$ python3 -q
>>> import numpy as np
>>> np.set_printoptions(precision=1, suppress=True, linewidth=100)
>>> tidy = lambda a: np.round(a, 1) + 0
>>> W0 = np.load("out14.npy")
>>> W0
array([[-1.4, -0.5, -1.1, -0.8, -0.1],
       [-1.4, -1. ,  0.1,  1.7,  0.4],
       [ 1.2,  0.5, -0.2,  1.1,  1.4],
       [ 0.6, -0.8, -1.1,  0.6,  1.7],
       [-0.6,  0.6,  0.2,  0. , -1.3],
       [ 0.8, -0.4, -1.1,  1.7, -1.7],
       [-1.9,  1.7, -0.8, -0.7, -0.6],
       [-0.8, -0.6, -0.3,  0.7, -1.3],
       [ 0.1, -0.5, -1.4,  0.1, -0.4],
       [-1.1,  0.2,  0.1, -0.9,  1. ],
       [ 0.9,  0.1,  0.6, -0.4, -1.4],
       [ 0.8, -0.7,  0.7,  0.1,  0.8],
       [ 0.1, -0.4,  0.5, -0.3, -0.2],
       [ 0.2,  1.4,  1.4, -0.1, -0.6],
       [-1.3, -2.1, -0.3, -0.5,  0.1],
       [ 0.8, -0.7, -1.2, -1. ,  0.8],
       [ 1. ,  0.4,  0.9,  1.5, -0.9],
       [ 0. ,  1.3,  2.3,  0.9,  2.1],
       [ 0.5,  2. , -6.5, -1. , -6. ],
       [-0.2, -0.4, -1.5, -0.5, -0.7],
       [-0.3, -1.2,  0.5, -1.3,  0.5],
       [-1.3, -0.2,  0. ,  0.8, -0.3],
       [-0.2, -1.1,  0.8,  2.2,  0.9],
       [-0.8,  1. ,  0.9, -1. ,  2.2],
       [-2.4, -0.2,  1. ,  0.9,  0.4],
       [-0.3,  0.4, -0.4,  0.7, -1.4],
       [-0.2, -0.5,  0.4, -0.2, -1.7],
       [ 0.6, -1.1,  0.9,  1.4,  0. ],
       [ 0.3, -0.6, -1.6,  0.1,  0. ],
       [-3.6,  0.6,  0.9, -0.4, -1.4],
       [ 0.8,  1.8,  0.4, -1.2, -1.6],
       [ 2.1,  1.2,  0.6,  1.2,  3. ],
       [-0.1,  1. ,  0. , -0.4, -0.1],
       [ 1.4, -0.8, -0.8,  0.3, -1.3],
       [-0.1,  0. ,  0.6,  1.2,  0.1],
       [-0.8,  0.4,  0.1,  1.4, -0.7],
       [-0.8, -0.7,  0.2,  0.6, -0.9]])
>>> lab = W0[:, 4] > np.median(W0[:, 4])
>>> u = W0[lab].mean(axis=0) - W0[~lab].mean(axis=0)
>>> np.argsort(-np.abs(u).round(6), kind="stable")
array([4, 2, 1, 3, 0])
>>> tidy(u)
array([ 0.1, -0.5,  0.5,  0.1,  2.1])
>>> ((W0 - W0.mean(axis=0)) @ u > 0).astype(int)
array([0, 1, 1, 1, 0, 0, 0, 0, 0, 1, 0, 1, 1, 0, 1, 1, 0, 1, 0, 0, 1, 1, 1, 1, 1, 0, 0, 1, 1, 0, 0,
       1, 0, 0, 1, 0, 0])
>>> def softmax(z):
...     e = np.exp(z - z.max(axis=-1, keepdims=True))
...     return e / e.sum(axis=-1, keepdims=True)
... 
>>> tidy(softmax(W0).sum(axis=1))
array([1., 1., 1., 1., 1., 1., 1., 1., 1., 1., 1., 1., 1., 1., 1., 1., 1., 1., 1., 1., 1., 1., 1.,
       1., 1., 1., 1., 1., 1., 1., 1., 1., 1., 1., 1., 1., 1.])
>>> tidy(softmax(W0[15] + -1))
array([0.4, 0.1, 0.1, 0.1, 0.4])
>>> S = W0 @ W0.T / np.sqrt(5)
>>> tidy(softmax(S)[15] @ W0)
array([ 0.2, -0.2, -1. , -0.1, -0.2])
>>> m1 = np.loadtxt("m.csv", delimiter=",")
>>> m1
array([[ -2.6,  -3.5,   0.5,   2.4,   4.5,  -0.8,   1.8,  -8.4,   3.7,   0.4,   3.6],
       [ -0.3,   0.8,   2.7,  -0.9,  -8.9,  -2.1,   0.2,   2.4,  -5.9,   1.6,  -1.5],
       [ -2.6,  -6.9,   5. ,   3.2,  -2.5,  -5.4,   1.8,  -4.9,  -5.7,   0.2,   1.1],
       [ -2.1,   4.2,   0.3,  -1.7,  -7.4,   1. ,   1.6,  -3.7,   1.5,   3.4,   1.8],
       [ -2. ,  -0.1,   0. ,   0.8,   0.4,   0.3,   1.4,  -5.6,   2.9,   1.1,   2.7],
       [  2.3,   2.8,  -1.5,  -1.8,  -0.8,   1.4,  -1.6,   6.2,  -0.8,  -0.8,  -2.5],
       [  2.4,  -2.3,  -0.5,   0.6,   5.2,  -0.4,  -1.8,   5.4,  -1.6,  -2.8,  -2.1],
       [ -0.3,  -2.2,   1.5,   1.1,   0.4,  -1.9,   0.1,  -0.5,  -2.1,  -0.3,  -0.2],
       [  1.1,  -0.6,   1. ,  -0.1,  -1.9,  -1.1,  -0.6,   3.9,  -3.8,  -0.6,  -1.8],
       [  2.6,   1.8,  -4.1,  -0.6,   8.4,   3.4,  -1.9,   3.6,   5.1,  -2.4,  -1. ],
       [ -1. ,   4.2,   0.4,  -1.6,  -7.6,   0.9,   0.8,  -0.8,  -0.2,   2.6,   0.6],
       [ -1. ,   2.3,   2.4,  -1.5, -10.9,  -1.1,   0.7,   0.7,  -4.9,   2.7,  -0.6],
       [  2.1,   3.5,  -4.4,  -1.4,   6.2,   4.1,  -1.3,   2.1,   6.1,  -1.3,  -0.3],
       [ -3.4,  -5.3,   4.8,   2.7,  -4.1,  -4.7,   2.2,  -6.5,  -4.4,   1.3,   2.1],
       [  0.1,   4.2,  -3.6,  -1.6,   3.1,   3.9,  -0.3,  -1.4,   6.7,   0.3,   1.2],
       [  1.6,   6.8,  -4.9,  -2.9,   2.4,   5.5,  -1. ,   1.9,   7.3,   0.3,   0.3],
       [  3.6,   5.9,  -4.1,  -3.5,   0.2,   4.1,  -2.5,   8.4,   1.7,  -0.7,  -3. ],
       [  0.6,  -4.1,   1.8,   1.9,   2.3,  -2.5,  -0.4,   1.2,  -3.4,  -1.5,  -0.9],
       [ -2.3,  -3.4,   2.5,   2.1,  -0.9,  -2.5,   1.6,  -5.4,  -1.3,   0.7,   1.9]])
>>> out = np.c_[m1[:, :6] @ np.array([[5, 3, 3, 5, 3, 5],
...     [1, 3, 5, 5, 0, 3],
...     [3, 4, 5, 4, 1, 4],
...     [5, 1, 4, 0, 4, 1],
...     [0, 4, 1, 3, 2, 2],
...     [2, 5, 2, 4, 2, 0]]), np.array([7, 2, 6, 4, -3, -8, -6, 6, 6, 5, -6, 3, -3, -5, -9, -7, 0, -6, -8])]
>>> tidy(out)
array([[ -4.6,   0.1, -10.3, -18.2,   9.7, -10.1,   7. ],
       [ -1.3, -34.7,  -0.1, -21.8, -23.8,  -7. ,   2. ],
       [  0.3, -42.3, -17.8, -56.6,  -5.8, -15.5,   6. ],
       [-11.9, -18.8,   4. ,  -6.5, -25.6, -13.2,   4. ],
       [ -5.5,  -2.4,  -2.3,  -8.1,  -1.4,  -8.7,  -3. ],
       [  3.6,  11.3,   8.2,  22.7,  -0.6,  10.5,  -8. ],
       [ 10.4,  17.7,   0. ,  12.5,  18.7,  14.1,  -6. ],
       [  2.5,  -8.3,  -3.4, -12.9,   2. ,  -0.2,   6. ],
       [  5.2,  -7.7,   0.8,  -3.6,  -2.1,   3.8,   6. ],
       [  6.3,  46.8,   9.1,  44.4,  24.9,  18.2,   5. ],
       [ -5.8, -16.3,   7.8,  -1.6, -22.4,  -7.6,  -6. ],
       [ -5.2, -37.1,   1.4, -21. , -30.6, -11.8,   3. ],
       [  2. ,  43.1,  10.6,  45.4,  16.9,  14.4,  -3. ],
       [ -3.8, -44.1, -15.4, -55.4, -12.2, -19.2,  -5. ],
       [ -6.3,  28.8,   7.8,  32. ,   4.3,   3.3,  -9. ],
       [ -3.4,  39.8,  16.1,  51.6,   4.1,  10.7,  -7. ],
       [  2.3,  29.9,  14.2,  48.1,   1.3,  16.2,   0. ],
       [  8.8,  -4.7,  -4.8, -13.4,  10.8,   4.4,  -6. ],
       [ -1.9, -21.1,  -8.9, -31.2,  -2.8, -11.4,  -8. ]])
>>> tidy(np.linalg.norm(out - m1 @ np.linalg.lstsq(m1, out)[0], axis=0))
array([ 0. ,  0. ,  0. ,  0. ,  0. ,  0. , 16.7])
>>> np.linalg.matrix_rank(np.c_[m1, out])
np.int64(12)
>>> tidy(np.linalg.norm(np.linalg.qr(m1)[0].T @ out, axis=0) ** 2 / ((out ** 2).sum(axis=0) + 1e-12))
array([1. , 1. , 1. , 1. , 1. , 1. , 0.6])
>>> np.linalg.matrix_rank(out)
np.int64(7)
>>> tidy(np.linalg.norm(m1, 2) / np.linalg.norm(m1))
np.float64(0.7)
>>> round(np.log10(np.linalg.cond(m1)))
2
>>> np.linalg.matrix_rank(m1, rtol=0.1)
np.int64(3)
>>> np.argsort(-np.linalg.norm(m1, axis=0).round(6), kind="stable")[:3]
array([4, 7, 8])
>>> U, sig, Vt = np.linalg.svd(m1)
>>> np.argmax(sig[:-1] / (sig[1:] + 1e-6)) + 1
np.int64(3)
>>> out = U[:, :3] @ np.diag(sig[:3]) @ Vt[:3]
>>> tidy(np.linalg.norm(m1 - out, 2)), tidy(sig[3])
(np.float64(0.7), np.float64(0.7))
>>> tidy(np.linalg.norm(m1 - out) / np.linalg.norm(m1))
np.float64(0.0)
>>> vec = np.array([0, 9, 1, 5, 6, 6, 1, 7, 7, 5, 4])
>>> target = m1 @ vec
>>> tidy(target)
array([ -11.5,  -82.9, -155.5,    1.6,    6.1,   40.5,   13. ,  -42.2,  -33. ,  122.9,   -0.8,
        -74. ,  130.3, -141.4,  111.3,  155.3,  110. ,  -53.7,  -72.2])
>>> rng = np.random.default_rng(2698)
>>> target = target + 0.1 * rng.normal(size=19)
>>> tidy(target)
array([ -11.6,  -83. , -155.2,    1.5,    6.2,   40.5,   12.9,  -42.1,  -33. ,  122.9,   -0.7,
        -73.8,  130.3, -141.4,  111.2,  155.3,  110. ,  -53.8,  -72. ])
>>> b, *_ = np.linalg.lstsq(m1, target)
>>> tidy(np.linalg.norm(target - m1 @ b))
np.float64(0.3)
>>> tidy(b)
array([0.1, 9.2, 0.7, 5.2, 5.9, 6.2, 1. , 6.7, 6.7, 4.5, 4.1])
>>> U, sig = np.linalg.svd(m1)
Traceback (most recent call last):
  File "<python-input-41>", line 1, in <module>
    U, sig = np.linalg.svd(m1)
    ^^^^^^
ValueError: too many values to unpack (expected 2)
>>> U, sig, Vt = np.linalg.svd(m1, full_matrices=False)
>>> (sig > 1e-8).sum()
np.int64(11)
>>> tidy(np.abs(Vt[0]))
array([0.2, 0.4, 0.4, 0.2, 0.4, 0.4, 0.2, 0.4, 0.4, 0.1, 0.1])
>>> tidy(Vt @ Vt.T)
array([[1., 0., 0., 0., 0., 0., 0., 0., 0., 0., 0.],
       [0., 1., 0., 0., 0., 0., 0., 0., 0., 0., 0.],
       [0., 0., 1., 0., 0., 0., 0., 0., 0., 0., 0.],
       [0., 0., 0., 1., 0., 0., 0., 0., 0., 0., 0.],
       [0., 0., 0., 0., 1., 0., 0., 0., 0., 0., 0.],
       [0., 0., 0., 0., 0., 1., 0., 0., 0., 0., 0.],
       [0., 0., 0., 0., 0., 0., 1., 0., 0., 0., 0.],
       [0., 0., 0., 0., 0., 0., 0., 1., 0., 0., 0.],
       [0., 0., 0., 0., 0., 0., 0., 0., 1., 0., 0.],
       [0., 0., 0., 0., 0., 0., 0., 0., 0., 1., 0.],
       [0., 0., 0., 0., 0., 0., 0., 0., 0., 0., 1.]])
>>> tidy(sig / sig[0])
array([1. , 0.7, 0.6, 0. , 0. , 0. , 0. , 0. , 0. , 0. , 0. ])
>>> tidy(np.cumsum(sig ** 2) / np.sum(sig ** 2))
array([0.5, 0.8, 1. , 1. , 1. , 1. , 1. , 1. , 1. , 1. , 1. ])
>>> tidy(U.T @ U)
array([[1., 0., 0., 0., 0., 0., 0., 0., 0., 0., 0.],
       [0., 1., 0., 0., 0., 0., 0., 0., 0., 0., 0.],
       [0., 0., 1., 0., 0., 0., 0., 0., 0., 0., 0.],
       [0., 0., 0., 1., 0., 0., 0., 0., 0., 0., 0.],
       [0., 0., 0., 0., 1., 0., 0., 0., 0., 0., 0.],
       [0., 0., 0., 0., 0., 1., 0., 0., 0., 0., 0.],
       [0., 0., 0., 0., 0., 0., 1., 0., 0., 0., 0.],
       [0., 0., 0., 0., 0., 0., 0., 1., 0., 0., 0.],
       [0., 0., 0., 0., 0., 0., 0., 0., 1., 0., 0.],
       [0., 0., 0., 0., 0., 0., 0., 0., 0., 1., 0.],
       [0., 0., 0., 0., 0., 0., 0., 0., 0., 0., 1.]])
>>> tidy(U.T @ m1 @ Vt.T)
array([[34.3,  0. ,  0. ,  0. ,  0. ,  0. ,  0. ,  0. ,  0. ,  0. ,  0. ],
       [ 0. , 24.2,  0. ,  0. ,  0. ,  0. ,  0. ,  0. ,  0. ,  0. ,  0. ],
       [ 0. ,  0. , 20.3,  0. ,  0. ,  0. ,  0. ,  0. ,  0. ,  0. ,  0. ],
       [ 0. ,  0. ,  0. ,  0.7,  0. ,  0. ,  0. ,  0. ,  0. ,  0. ,  0. ],
       [ 0. ,  0. ,  0. ,  0. ,  0.6,  0. ,  0. ,  0. ,  0. ,  0. ,  0. ],
       [ 0. ,  0. ,  0. ,  0. ,  0. ,  0.5,  0. ,  0. ,  0. ,  0. ,  0. ],
       [ 0. ,  0. ,  0. ,  0. ,  0. ,  0. ,  0.4,  0. ,  0. ,  0. ,  0. ],
       [ 0. ,  0. ,  0. ,  0. ,  0. ,  0. ,  0. ,  0.3,  0. ,  0. ,  0. ],
       [ 0. ,  0. ,  0. ,  0. ,  0. ,  0. ,  0. ,  0. ,  0.2,  0. ,  0. ],
       [ 0. ,  0. ,  0. ,  0. ,  0. ,  0. ,  0. ,  0. ,  0. ,  0.2,  0. ],
       [ 0. ,  0. ,  0. ,  0. ,  0. ,  0. ,  0. ,  0. ,  0. ,  0. ,  0.2]])
>>> np.abs(U[:, 0]).round(6).argmax()
np.int64(13)
>>> tidy(sig)
array([34.3, 24.2, 20.3,  0.7,  0.6,  0.5,  0.4,  0.3,  0.2,  0.2,  0.2])
>>> U.shape, sig.shape, Vt.shape
((19, 11), (11,), (11, 11))
